>>> import numpy as np
>>> import numpy.linalg as la
>>> np.set_printoptions(precision=3, suppress=True, linewidth=200, floatmode="fixed")
>>> def rnd(a):
...     return np.round(a, 3) + 0
... 
>>> E = np.load("dump.npy")
>>> E
array([[1.000, 0.500, 0.250, 0.125, 0.062, 0.031],
       [0.500, 1.000, 0.500, 0.250, 0.125, 0.062],
       [0.250, 0.500, 1.000, 0.500, 0.250, 0.125],
       [0.125, 0.250, 0.500, 1.000, 0.500, 0.250],
       [0.062, 0.125, 0.250, 0.500, 1.000, 0.500],
       [0.031, 0.062, 0.125, 0.250, 0.500, 1.000]])
>>> vals, vecs = la.eigh(E)
>>> x0 = np.array([5, 0, 1, 2, 5, 3])
>>> x0 @ E @ x0
np.float64(106.28)
>>> rnd(vecs * np.maximum(vals, 0) @ vecs.T)
array([[1.000, 0.500, 0.250, 0.125, 0.062, 0.031],
       [0.500, 1.000, 0.500, 0.250, 0.125, 0.062],
       [0.250, 0.500, 1.000, 0.500, 0.250, 0.125],
       [0.125, 0.250, 0.500, 1.000, 0.500, 0.250],
       [0.062, 0.125, 0.250, 0.500, 1.000, 0.500],
       [0.031, 0.062, 0.125, 0.250, 0.500, 1.000]])
>>> (np.sign(vecs[:, -1].round(6)) == np.sign(vecs[0, -1].round(6))).astype(int)
array([1, 1, 1, 1, 1, 1])
>>> rnd(la.eigvalsh(E[1:, 1:]))
array([0.360, 0.457, 0.690, 1.231, 2.262])
>>> rnd(vecs * np.abs(vals) @ vecs.T)
array([[1.000, 0.500, 0.250, 0.125, 0.062, 0.031],
       [0.500, 1.000, 0.500, 0.250, 0.125, 0.062],
       [0.250, 0.500, 1.000, 0.500, 0.250, 0.125],
       [0.125, 0.250, 0.500, 1.000, 0.500, 0.250],
       [0.062, 0.125, 0.250, 0.500, 1.000, 0.500],
       [0.031, 0.062, 0.125, 0.250, 0.500, 1.000]])
>>> np.abs(E).sum(axis=1).max(), rnd(np.abs(vals).max())
(np.float64(2.625), np.float64(2.393))
>>> (E + E.T) / 2
array([[1.000, 0.500, 0.250, 0.125, 0.062, 0.031],
       [0.500, 1.000, 0.500, 0.250, 0.125, 0.062],
       [0.250, 0.500, 1.000, 0.500, 0.250, 0.125],
       [0.125, 0.250, 0.500, 1.000, 0.500, 0.250],
       [0.062, 0.125, 0.250, 0.500, 1.000, 0.500],
       [0.031, 0.062, 0.125, 0.250, 0.500, 1.000]])
>>> rnd(np.abs(la.eigvals(E)).max())
np.float64(2.393)
>>> np.allclose(E @ E.T, E.T @ E)
True
>>> print(np.allclose(E, E.T))
True
>>> rnd(la.det(E))
np.float64(0.237)
>>> rnd(np.sort(np.abs(la.eigvals(E))))
array([0.352, 0.417, 0.556, 0.846, 1.436, 2.393])
>>> m1 = np.load("run3.npy")
>>> m1
array([[0, 4, 4, 2, 5],
       [0, 0, 3, 5, 5],
       [0, 0, 0, 1, 5],
       [0, 0, 0, 0, 3],
       [0, 0, 0, 0, 0]])
>>> print(np.einsum("ij,ji->", m1, m1))
0
>>> rnd(la.eigvals(m1).sum().real)
np.float64(0.0)
>>> rnd(la.det(m1[::-1]))
np.float64(0.0)
>>> np.einsum("ii->", m1)
np.int64(0)
>>> rnd(la.det(2 * m1)), rnd(la.det(m1))
(np.float64(0.0), np.float64(0.0))
>>> rnd(la.eigvals(m1))
array([0.000, 0.000, 0.000, 0.000, 0.000])
>>> rnd(la.det(m1.T))
np.float64(0.0)
>>> other = np.array([[9, 6], [3, -3], [-8, 7], [-9, 1], [-2, 0]])
>>> np.einsum("ik,kj->ji", m1, other)
array([[-48, -79, -19,  -6,   0],
       [ 18,  26,   1,   0,   0]])
>>> la.matrix_rank(m1 @ other)
np.int64(2)
>>> la.matrix_rank(np.vstack([m1, other.T]))
np.int64(5)
>>> left, s, VT = la.svd(m1)
>>> rnd(s)
array([11.358,  3.870,  3.312,  0.247,  0.000])
>>> other = left[:, :4] @ np.diag(s[:4]) @ VT[:4]
>>> rnd(other)
array([[0.000, 4.000, 4.000, 2.000, 5.000],
       [0.000, 0.000, 3.000, 5.000, 5.000],
       [0.000, 0.000, 0.000, 1.000, 5.000],
       [0.000, 0.000, 0.000, 0.000, 3.000],
       [0.000, 0.000, 0.000, 0.000, 0.000]])
>>> rnd(np.abs(m1 - other).max())
np.float64(0.0)
>>> rnd(la.norm(m1 - other, 2)), s[4]
(np.float64(0.0), np.float64(0.0))
>>> rnd(np.trace(la.pinv(m1) @ m1))
np.float64(4.0)
>>> print(np.unique(m1.round(6), axis=0).shape)
(5, 5)
>>> arr = np.load("case13.npy")
>>> arr
array([[2, 2, 3],
       [2, 2, 2],
       [3, 2, 2]])
>>> print([round(float(la.det(arr[:i, :i])), 2) + 0 for i in range(1, 4)])
[2.0, 0.0, -2.0]
>>> J = np.array([[4.0, 3.0], [3.0, 4.0]])
>>> vals, vecs = la.eigh(J)
>>> x0 = np.array([3, 0])
>>> x0 @ J @ x0 / (x0 @ x0), vals[0], vals[-1]
(np.float64(4.0), np.float64(1.0), np.float64(7.0))
>>> rnd(vecs * np.maximum(vals, 0) @ vecs.T)
array([[4.000, 3.000],
       [3.000, 4.000]])
>>> x0 @ J @ x0
np.float64(36.0)
>>> print(rnd(vecs * np.sqrt(vals) @ vecs.T))
[[1.823 0.823]
 [0.823 1.823]]
>>> np.abs(J).sum(axis=1).max(), np.abs(vals).max()
(np.float64(7.0), np.float64(7.0))
>>> rnd(la.eigvalsh(J[1:, 1:]))
array([4.000])
>>> rnd(vecs * np.abs(vals) @ vecs.T)
array([[4.000, 3.000],
       [3.000, 4.000]])
>>> print((np.sign(vecs[:, -1].round(6)) == np.sign(vecs[0, -1].round(6))).astype(int))
[1 1]
>>> vals, vecs = la.eig(J)
>>> rnd(vals)
array([7.000, 1.000])
>>> rnd(J @ vecs[:, 0] - vals[0] * vecs[:, 0])
array([0.000, 0.000])
>>> rnd(np.sort(la.eigvals(J @ J)))
array([ 1.000, 49.000])
>>> print(rnd(np.prod(vals)))
7.0
>>> print(rnd(np.sort(la.eigvals(la.inv(J)))))
[0.143 1.000]
>>> r0 = np.array([1, 2])
>>> other = J + np.outer(r0, np.eye(2)[0])
>>> la.matrix_rank(other - J)
np.int64(1)
>>> print(rnd(la.det(other) / la.det(J)), rnd(1 + la.solve(J, r0)[0]))
0.714 0.714
>>> W0 = np.array([[4.0, 1.0], [0.0, 4.0]])
>>> x0 = np.ones(6)
>>> for _ in range(7):
...     x0 = E @ x0
...     x0 /= la.norm(x0)
...     print(round(x0 @ E @ x0, 3))
... 
2.387
2.392
2.393
2.393
2.393
2.393
2.393
>>> rnd(la.eigvalsh(E)[-1])
np.float64(2.393)
>>> rnd(x0)
array([0.305, 0.419, 0.480, 0.480, 0.419, 0.305])
>>> J.sum(axis=1)
array([7.000, 7.000])
>>> rnd(la.svd(J, compute_uv=False))
array([7.000, 1.000])
>>> la.rank(J)
Traceback (most recent call last):
  File "<python-input-72>", line 1, in <module>
    la.rank(J)
    ^^^^^^^
AttributeError: module 'numpy.linalg' has no attribute 'rank'
>>> print(np.unravel_index(np.abs(J).argmax(), J.shape))
(np.int64(0), np.int64(0))
>>> print(J - J[0])
[[ 0.000  0.000]
 [-1.000  1.000]]
>>> J.shape
(2, 2)
